>>> import numpy as np
>>> np.set_printoptions(precision=2, suppress=True, linewidth=140)
>>> def rd(a):
...     return np.round(a, 2) + 0
... 
>>> u = np.array([-1, 1, 2, 2, -3, 3, 0, -2, 1]) + 0.5
>>> feats = np.eye(9) - 2 * np.outer(u, u) / (u @ u)
>>> rd(feats)
array([[ 0.99,  0.04,  0.07,  0.07, -0.07,  0.09,  0.01, -0.04,  0.04],
       [ 0.04,  0.88, -0.2 , -0.2 ,  0.2 , -0.27, -0.04,  0.12, -0.12],
       [ 0.07, -0.2 ,  0.67, -0.33,  0.33, -0.46, -0.07,  0.2 , -0.2 ],
       [ 0.07, -0.2 , -0.33,  0.67,  0.33, -0.46, -0.07,  0.2 , -0.2 ],
       [-0.07,  0.2 ,  0.33,  0.33,  0.67,  0.46,  0.07, -0.2 ,  0.2 ],
       [ 0.09, -0.27, -0.46, -0.46,  0.46,  0.36, -0.09,  0.27, -0.27],
       [ 0.01, -0.04, -0.07, -0.07,  0.07, -0.09,  0.99,  0.04, -0.04],
       [-0.04,  0.12,  0.2 ,  0.2 , -0.2 ,  0.27,  0.04,  0.88,  0.12],
       [ 0.04, -0.12, -0.2 , -0.2 ,  0.2 , -0.27, -0.04,  0.12,  0.88]])
>>> # orthonormal columns
>>> evals, evecs = np.linalg.eigvalsh(feats)
Traceback (most recent call last):
  File "<python-input-7>", line 1, in <module>
    evals, evecs = np.linalg.eigvalsh(feats)
    ^^^^^^^^^^^^
ValueError: too many values to unpack (expected 2)
>>> evals, evecs = np.linalg.eigh(feats)
>>> rd(evecs.T @ feats @ evecs)
array([[-1.,  0.,  0.,  0.,  0.,  0.,  0.,  0.,  0.],
       [ 0.,  1.,  0.,  0.,  0.,  0.,  0.,  0.,  0.],
       [ 0.,  0.,  1.,  0.,  0.,  0.,  0.,  0.,  0.],
       [ 0.,  0.,  0.,  1.,  0.,  0.,  0.,  0.,  0.],
       [ 0.,  0.,  0.,  0.,  1.,  0.,  0.,  0.,  0.],
       [ 0.,  0.,  0.,  0.,  0.,  1.,  0.,  0.,  0.],
       [ 0.,  0.,  0.,  0.,  0.,  0.,  1.,  0.,  0.],
       [ 0.,  0.,  0.,  0.,  0.,  0.,  0.,  1.,  0.],
       [ 0.,  0.,  0.,  0.,  0.,  0.,  0.,  0.,  1.]])
>>> rd(evals)
array([-1.,  1.,  1.,  1.,  1.,  1.,  1.,  1.,  1.])
>>> rd(np.linalg.eigvalsh(feats + -3 * np.eye(9)))
array([-4., -2., -2., -2., -2., -2., -2., -2., -2.])
>>> rd(np.linalg.svd(feats, compute_uv=False))
array([1., 1., 1., 1., 1., 1., 1., 1., 1.])
>>> K = np.loadtxt("dump.csv", delimiter=",")
>>> rd(K)
array([[  3.83,  33.99, -16.71,  -5.46, -11.49, -19.07],
       [  1.56,  10.51,  -3.03,  -0.46,  -4.68,  -7.56],
       [  0.47,   2.36,   0.19,   0.08,  -1.4 ,  -2.62],
       [  0.18,   0.78,   0.38,  -0.04,  -0.55,  -1.3 ],
       [  0.15,   0.64,   0.36,  -0.05,  -0.46,  -1.15],
       [  0.01,   0.03,  -0.1 ,   0.15,  -0.04,   0.2 ],
       [  0.39,   0.44,   0.48,   2.26,  -1.16,   0.71],
       [  0.6 ,   0.41,   1.21,   3.49,  -1.79,   0.81],
       [  2.11,  -2.88,   9.88,  13.94,  -6.34,   1.75],
       [  3.33,  -8.26,  19.77,  24.  , -10.  ,   3.07]])
>>> # null space of dimension 3
>>> r = np.linalg.matrix_rank(K)
>>> r
np.int64(3)
>>> null = np.linalg.svd(K)[2][r:].T
>>> [int(np.linalg.matrix_rank(K[:i])) for i in range(1, len(K) + 1)]
[1, 2, 3, 3, 3, 3, 3, 3, 3, 3]
>>> [int(np.linalg.matrix_rank(np.delete(K, i, axis=0))) for i in range(10)]
[3, 3, 3, 3, 3, 3, 3, 3, 3, 3]
>>> [int(np.linalg.matrix_rank(K[:, :j + 1])) for j in range(6)]
[1, 2, 3, 3, 3, 3]
>>> Uu, sig, Vh = np.linalg.svd(K)
>>> evecs = Vh[:(sig > 1e-8).sum()]
>>> rng = np.random.default_rng(806)
>>> x = K[9] + 4 * K[6] + rng.integers(2) * np.eye(6)[1]
>>> rd(x)
array([  4.88,  -6.5 ,  21.7 ,  33.03, -14.63,   5.91])
>>> rd(evecs.T @ evecs)
array([[ 0.03,  0.09,  0.03,  0.11, -0.09, -0.04],
       [ 0.09,  0.63, -0.34,  0.06, -0.26, -0.2 ],
       [ 0.03, -0.34,  0.63,  0.18, -0.08, -0.28],
       [ 0.11,  0.06,  0.18,  0.69, -0.32,  0.25],
       [-0.09, -0.26, -0.08, -0.32,  0.28,  0.12],
       [-0.04, -0.2 , -0.28,  0.25,  0.12,  0.74]])
>>> np.allclose(K[:-1].T @ np.linalg.lstsq(K[:-1].T, K[-1])[0], K[-1])
True
>>> np.abs(np.diag(np.linalg.qr(K)[1])) > 1e-9
array([ True,  True,  True, False, False, False])
>>> np.unique(K.round(6), axis=0).shape
(10, 6)
>>> Uu, sig, Vh = np.linalg.svd(K)
>>> np.argmax(sig[:-1] / (sig[1:] + 1e-6)) + 1
np.int64(3)
>>> rd(sig)
array([51.54, 32.5 ,  3.42,  0.  ,  0.  ,  0.  ])
>>> B = Uu[:, :3] @ np.diag(sig[:3]) @ Vh[:3]
>>> rd(np.linalg.norm(K - B, 2)), rd(sig[3])
(np.float64(0.0), np.float64(0.0))
>>> rd(np.linalg.norm(K - B) / np.linalg.norm(K))
np.float64(0.0)
